$ python -q
>>> import numpy as np
>>> import numpy.linalg as la
>>> np.set_printoptions(precision=1, suppress=True, linewidth=120, sign=" ")
>>> mat = np.diag(np.array([3, 1, 1, 3, 1, 3, 2, 2, 2, 0, 2, 0, 2, 3]))
>>> mat
array([[ 3,  0,  0,  0,  0,  0,  0,  0,  0,  0,  0,  0,  0,  0],
       [ 0,  1,  0,  0,  0,  0,  0,  0,  0,  0,  0,  0,  0,  0],
       [ 0,  0,  1,  0,  0,  0,  0,  0,  0,  0,  0,  0,  0,  0],
       [ 0,  0,  0,  3,  0,  0,  0,  0,  0,  0,  0,  0,  0,  0],
       [ 0,  0,  0,  0,  1,  0,  0,  0,  0,  0,  0,  0,  0,  0],
       [ 0,  0,  0,  0,  0,  3,  0,  0,  0,  0,  0,  0,  0,  0],
       [ 0,  0,  0,  0,  0,  0,  2,  0,  0,  0,  0,  0,  0,  0],
       [ 0,  0,  0,  0,  0,  0,  0,  2,  0,  0,  0,  0,  0,  0],
       [ 0,  0,  0,  0,  0,  0,  0,  0,  2,  0,  0,  0,  0,  0],
       [ 0,  0,  0,  0,  0,  0,  0,  0,  0,  0,  0,  0,  0,  0],
       [ 0,  0,  0,  0,  0,  0,  0,  0,  0,  0,  2,  0,  0,  0],
       [ 0,  0,  0,  0,  0,  0,  0,  0,  0,  0,  0,  0,  0,  0],
       [ 0,  0,  0,  0,  0,  0,  0,  0,  0,  0,  0,  0,  2,  0],
       [ 0,  0,  0,  0,  0,  0,  0,  0,  0,  0,  0,  0,  0,  3]])
>>> U, s, vt = la.svd(mat)
>>> s
array([ 3.,  3.,  3.,  3.,  2.,  2.,  2.,  2.,  2.,  1.,  1.,  1.,  0.,  0.])
>>> np.argmax(s[:-1] / (s[1:] + 1e-6)) + 1
np.int64(12)
>>> out = U[:, :12] @ np.diag(s[:12]) @ vt[:12]
>>> la.matrix_rank(mat, rtol=0.05)
np.int64(12)
>>> la.matrix_rank(out)
np.int64(12)
>>> np.abs(mat - out).max()
np.float64(0.0)
